>>> import numpy as np
>>> import numpy.linalg as la
>>> np.set_printoptions(precision=1, suppress=True, linewidth=160, legacy="1.25")
>>> tidy = lambda a: np.round(a, 1) + 0
>>> W0 = np.array([[0, 0, 9], [9, 0, 0], [0, 9, 0]])
>>> gram = W0.T @ W0
>>> np.trace(gram), (W0 ** 2).sum()
(243, 243)
>>> gram
array([[81,  0,  0],
       [ 0, 81,  0],
       [ 0,  0, 81]])
>>> la.matrix_rank(gram)
3
>>> W1 = np.array([[5, 4, -5, -4, -5, -2],
...     [-1, 2, -2, -2, -4, -4],
...     [-2, -1, 0, 3, 2, 0]])
>>> coef = np.array([2, 0, 0, 1, 2, 2])
>>> hid = np.maximum(W0 @ W1 + coef, 0)
>>> la.matrix_rank(hid)
3
>>> hid
array([[ 0,  0,  0, 28, 20,  2],
       [47, 36,  0,  0,  0,  0],
       [ 0, 18,  0,  0,  0,  0]])
>>> (hid > 0).astype(int)
array([[0, 0, 0, 1, 1, 1],
       [1, 1, 0, 0, 0, 0],
       [0, 1, 0, 0, 0, 0]])
>>> cent = np.array([[3, 0, -3],
...     [3, 1, 2],
...     [0, 3, -2],
...     [2, 0, -1],
...     [2, -2, -3],
...     [2, -3, 1]])
>>> (hid @ cent).round(6).argmax(axis=1)
array([0, 0, 0])
>>> np.allclose(W0 @ W0.T, W0.T @ W0)
True
>>> W0 @ (-1.0) ** np.arange(3)
array([ 9.,  9., -9.])
>>> (W0 + W0.T) / 2
array([[0. , 4.5, 4.5],
       [4.5, 0. , 4.5],
       [4.5, 4.5, 0. ]])
>>> W0 @ W0
array([[ 0, 81,  0],
       [ 0,  0, 81],
       [81,  0,  0]])
>>> tidy(np.abs(la.eigvals(W0)).max())
9.0
>>> A = np.array([[7, 28, 14], [-4, -16, -8], [-4, -16, -8], [-5, -20, -10]])
>>> # looks like rank 1
>>> rk = la.matrix_rank(A)
>>> rk
1
>>> ns = la.svd(A)[2][rk:].T
>>> la.matrix_rank(A.T @ A), la.matrix_rank(A @ A.T)
(1, 1)
>>> tidy(A @ ns)
array([[0., 0.],
       [0., 0.],
       [0., 0.],
       [0., 0.]])
>>> [int(la.matrix_rank(A[:i])) for i in range(1, len(A) + 1)]
[1, 1, 1, 1]
>>> tidy(ns @ ns.T)
array([[ 1. , -0.2, -0.1],
       [-0.2,  0.2, -0.4],
       [-0.1, -0.4,  0.8]])
>>> np.allclose(A @ ns, 0)
True
>>> ns.shape
(3, 2)
>>> m1 = np.load("data.npy")
>>> m1
array([[ 1, -1,  1, -1],
       [ 1,  0,  0,  0],
       [ 1,  1,  1,  1],
       [ 1,  2,  4,  8],
       [ 1,  3,  9, 27]])
>>> t = np.radians(180)
>>> r_ = np.eye(4)
>>> r_[1, 1] = r_[0, 0] = np.cos(t)
>>> r_[1, 0], r_[0, 1] = -np.sin(t), np.sin(t)
>>> tidy(r_)
array([[-1.,  0.,  0.,  0.],
       [ 0., -1.,  0.,  0.],
       [ 0.,  0.,  1.,  0.],
       [ 0.,  0.,  0.,  1.]])
>>> other = m1 @ r_.T
>>> np.allclose(m1 @ m1.T, other @ other.T)
True
>>> tidy(other)
array([[-1.,  1.,  1., -1.],
       [-1.,  0.,  0.,  0.],
       [-1., -1.,  1.,  1.],
       [-1., -2.,  4.,  8.],
       [-1., -3.,  9., 27.]])
>>> np.allclose(la.norm(m1, axis=1), la.norm(other, axis=1))
True
>>> Uu, sigma, vt = la.svd(m1)
>>> np.argmax(sigma[:-1] / (sigma[1:] + 1e-6)) + 1
1
>>> other = Uu[:, :1] @ np.diag(sigma[:1]) @ vt[:1]
>>> tidy(other)
array([[ 0. , -0.1, -0.2, -0.6],
       [ 0. ,  0. ,  0. ,  0. ],
       [ 0.1,  0.2,  0.5,  1.3],
       [ 0.4,  1.1,  3. ,  8.5],
       [ 1.2,  3.4,  9.3, 26.8]])
>>> tidy(la.norm(m1 - other, 2)), tidy(sigma[1])
(2.5, 2.5)
>>> tidy(la.norm(m1 - other) / la.norm(m1))
0.1
>>> f, r1 = other[0], other[2]
>>> tidy(f @ r1)
-1.0
>>> p = (f @ r1) / (f @ f) * f
>>> tidy(la.norm(f + r1) ** 2 + la.norm(f - r1) ** 2)
5.0
>>> tidy(r1 - p)
array([0., 0., 0., 0.])
>>> tidy(p)
array([0.1, 0.2, 0.5, 1.3])
>>> tidy(np.outer(f, r1))
array([[ 0. ,  0. ,  0. ,  0. ],
       [ 0. ,  0. ,  0. , -0.1],
       [ 0. ,  0. , -0.1, -0.3],
       [ 0. , -0.1, -0.3, -0.9]])
>>> la.matrix_rank(np.outer(f, r1))
1
>>> O, vecs = la.qr(m1[:, :3])[0], la.qr(m1[:, 3:])[0]
>>> sigma = la.svd(O.T @ vecs, compute_uv=False)
>>> tidy(np.degrees(np.arccos(sigma.clip(0, 1))))
array([7.7])
>>> tidy(la.norm(O @ O.T - vecs @ vecs.T, 2))
1.0
>>> (sigma > 0.9).sum()
1
>>> M = np.array([[2, -7, 5, 2], [7, 4, 8, -8], [-6, 5, -1, 6], [-7, 4, -8, 14]])
>>> O = M.astype(float).copy()
>>> for j in range(4):
...     O[:, j] -= O[:, :j] @ (O[:, :j].T @ O[:, j])
...     O[:, j] /= la.norm(O[:, j])
... 
>>> tidy(O.T @ M)
array([[ 11.7,  -3.7,  10.9, -15.8],
       [  0. ,   9.6,   0.1,  -2. ],
       [  0. ,   0. ,   5.9,   0.1],
       [  0. ,   0. ,   0. ,   6.7]])
>>> t = np.radians(120)
>>> r_ = np.eye(4)
>>> r_[3, 3] = r_[0, 0] = np.cos(t)
>>> r_[3, 0], r_[0, 3] = -np.sin(t), np.sin(t)
>>> tidy(r_)
array([[-0.5,  0. ,  0. ,  0.9],
       [ 0. ,  1. ,  0. ,  0. ],
       [ 0. ,  0. ,  1. ,  0. ],
       [-0.9,  0. ,  0. , -0.5]])
>>> other = M @ r_.T
>>> tidy(np.abs(other - M).max(axis=0))
array([22.6,  0. ,  0. , 14.9])
>>> hat = np.triu(np.array([[2, -2, 1, 2], [1, -1, 3, -3], [0, 3, -3, -3], [1, -2, -2, 0]]), 1) + np.eye(4)
>>> other = hat @ r_ @ la.inv(hat)
>>> tidy(la.det(other))
1.0
>>> hat = np.triu(np.array([[-3, -1, 1, 2], [1, 3, -3, -3], [-2, 0, -1, 2], [-1, 2, -1, 3]]), 1) + np.eye(4)
>>> other = hat @ M @ la.inv(hat)
>>> tidy(np.poly(other))
array([    1.,   -19.,   205., -1492.,  4500.])
>>> la.matrix_rank(other)
4
>>> np.trace(other), np.trace(M)
(19.0, 19)
>>> hat @ M - M @ hat
array([[-27.,  11., -48.,   7.],
       [ 39., -20.,  32., -78.],
       [-14.,   2.,   5.,  57.],
       [  0.,  -7.,  19.,  42.]])
>>> F = np.load("layer13.npy")
>>> F
array([[ 1.,  5.,  0.,  0.,  0.,  0.],
       [ 5., -3.,  5.,  0.,  0.,  0.],
       [ 0.,  5.,  3.,  5.,  0.,  0.],
       [ 0.,  0.,  5., -1.,  5.,  0.],
       [ 0.,  0.,  0.,  5., -3.,  5.],
       [ 0.,  0.,  0.,  0.,  5., -4.]])
>>> [round(float(la.det(F[:i, :i])), 2) + 0 for i in range(1, 7)]
[1.0, -28.0, -109.0, 809.0, 298.0, -21417.0]
>>> np.all(la.eigvalsh(F) > 0)
False
>>> J = np.array([[0, 3, 0, 3], [0, 3, 2, 0], [1, 1, 2, 3], [1, 0, 2, 1]])
>>> J
array([[0, 3, 0, 3],
       [0, 3, 2, 0],
       [1, 1, 2, 3],
       [1, 0, 2, 1]])
>>> O, vecs = la.qr(J[:, :3])[0], la.qr(J[:, 3:])[0]
>>> sigma = la.svd(O.T @ vecs, compute_uv=False)
>>> tidy(sigma)
array([1.])
>>> (sigma > 0.9).sum()
1
>>> tidy(la.norm(O @ O.T - vecs @ vecs.T, 2))
1.0
>>> f = np.array([2, 0, -3, 2])
>>> other = J + np.outer(f, np.eye(4)[3])
>>> other
array([[0., 3., 0., 5.],
       [0., 3., 2., 0.],
       [1., 1., 2., 0.],
       [1., 0., 2., 3.]])
>>> la.matrix_rank(la.inv(other) - la.inv(J), tol=1e-8)
1
>>> tidy(la.det(other) / la.det(J)), tidy(1 + la.solve(J, f)[3])
(-4.7, -4.7)
>>> la.matrix_rank(other - J)
1
>>> O, r_ = la.qr(J)
>>> np.allclose(r_.T @ r_, J.T @ J)
True
>>> tidy(O)
array([[ 0. , -0.7,  0.7,  0.2],
       [ 0. , -0.7, -0.7,  0. ],
       [-0.7, -0.1,  0.1, -0.7],
       [-0.7,  0.1, -0.1,  0.7]])
>>> tidy(r_)
array([[-1.4, -0.7, -2.8, -2.8],
       [ 0. , -4.3, -1.4, -2.3],
       [ 0. ,  0. , -1.4,  2.3],
       [ 0. ,  0. ,  0. , -0.7]])
>>> np.trace(O @ O.T)
4.0
>>> O.shape, r_.shape
((4, 4), (4, 4))
>>> X = np.load("run18.npy")
>>> tidy(X)
array([[ 0.3,  0. ,  0.1,  0.4,  0. , -0.2],
       [ 0. ,  0.9,  0.1,  0.1, -0.1,  0.3],
       [ 0.1,  0.1,  0.1,  0.1,  0.2,  0. ],
       [ 0.4,  0.1,  0.1,  0.6,  0. , -0.2],
       [ 0. , -0.1,  0.2,  0. ,  0.9,  0.1],
       [-0.2,  0.3,  0. , -0.2,  0.1,  0.3]])
>>> # rank 3
>>> vals, vecs = la.eigh(X)
>>> np.unique(vals.round(6) + 0, return_counts=True)[1]
array([3, 3])
>>> tidy(la.eigvalsh(X + -3 * np.eye(6)))
array([-3., -3., -3., -2., -2., -2.])
>>> (vals > 1e-8).sum(), (vals < -1e-8).sum()
(3, 0)
>>> tidy(vecs.T @ X @ vecs)
array([[0., 0., 0., 0., 0., 0.],
       [0., 0., 0., 0., 0., 0.],
       [0., 0., 0., 0., 0., 0.],
       [0., 0., 0., 1., 0., 0.],
       [0., 0., 0., 0., 1., 0.],
       [0., 0., 0., 0., 0., 1.]])
>>> tidy(la.eigvalsh(X @ X))
array([0., 0., 0., 1., 1., 1.])
>>> tidy(vals)
array([0., 0., 0., 1., 1., 1.])
>>> f = np.array([9, -8])
>>> tidy(np.correlate(X[4], X[3], "full"))
array([ 0. ,  0. , -0.1,  0. , -0.1,  0. ,  0.5,  0.3,  0.2,  0.4,  0.1])
>>> tidy(np.cross(X[4, :3], X[3, :3]))
array([0. , 0.1, 0. ])
>>> tidy(np.array([np.convolve(row, f, "same") for row in X]))
array([[ 2.5, -2.3,  0.7,  3. , -3.2, -1.8],
       [-0.1,  7.9, -6.1,  0.4, -1.8,  3.1],
       [ 0.6,  0.4, -0.1,  0.5,  0.9, -1.5],
       [ 3.5, -1.9,  0.1,  4.1, -4.2, -2.5],
       [-0.1, -0.7,  2.6, -1.3,  7.9, -6.1],
       [-1.9,  4.1, -2. , -2.3,  3.2,  1.3]])
>>> tidy(np.convolve(X[4], f))
array([-0.1, -0.7,  2.6, -1.3,  7.9, -6.1, -1.1])
>>> vals, vecs = la.eigh(X)
>>> x = np.array([3, 2, 0, 1, 2, -3])
>>> tidy(vecs * np.abs(vals) @ vecs.T)
array([[ 0.3,  0. ,  0.1,  0.4,  0. , -0.2],
       [ 0. ,  0.9,  0.1,  0.1, -0.1,  0.3],
       [ 0.1,  0.1,  0.1,  0.1,  0.2,  0. ],
       [ 0.4,  0.1,  0.1,  0.6,  0. , -0.2],
       [ 0. , -0.1,  0.2,  0. ,  0.9,  0.1],
       [-0.2,  0.3,  0. , -0.2,  0.1,  0.3]])
>>> tidy(x @ X @ x)
15.2
>>> tidy(np.abs(X).sum(axis=1).max()), tidy(np.abs(vals).max())
(1.5, 1.0)
>>> tidy(la.eigvalsh(X[1:, 1:]))
array([0. , 0. , 0.7, 1. , 1. ])
>>> x = np.array([3, -2, 0, 3, -1, 0])
>>> tidy(X @ x)
array([ 2. , -1.3,  0.2,  2.6, -0.7, -2. ])
>>> tidy(la.eigvalsh(2 * X - np.eye(6)))
array([-1., -1., -1.,  1.,  1.,  1.])
>>> feats = np.array([[-1, -1, -1], [-1, -2, -2], [-1, -2, -3]])
>>> feats
array([[-1, -1, -1],
       [-1, -2, -2],
       [-1, -2, -3]])
>>> np.all(la.eigvalsh(feats) > 0)
False
>>> tidy(np.poly(feats))
array([1., 6., 5., 1.])
>>> tidy(la.det(feats.T))
-1.0
>>> np.einsum("ij,ji->", feats, feats)
26
>>> tidy(la.eigvals(feats))
array([-5. , -0.6, -0.3])
>>> np.kron(np.eye(2, dtype=int), feats)
array([[-1, -1, -1,  0,  0,  0],
       [-1, -2, -2,  0,  0,  0],
       [-1, -2, -3,  0,  0,  0],
       [ 0,  0,  0, -1, -1, -1],
       [ 0,  0,  0, -1, -2, -2],
       [ 0,  0,  0, -1, -2, -3]])
>>> vals, vecs = la.eig(feats)
>>> tidy(np.prod(vals))
-1.0
>>> tidy(vals)
array([-5. , -0.6, -0.3])
>>> tidy(feats @ vecs[:, 0] - vals[0] * vecs[:, 0])
array([0., 0., 0.])
>>> O, r_ = la.qr(feats)
>>> tidy(np.abs(np.diag(r_)))
array([1.7, 0.8, 0.7])
>>> tidy(O)
array([[-0.6,  0.8,  0. ],
       [-0.6, -0.4, -0.7],
       [-0.6, -0.4,  0.7]])
>>> np.allclose(r_.T @ r_, feats.T @ feats)
True
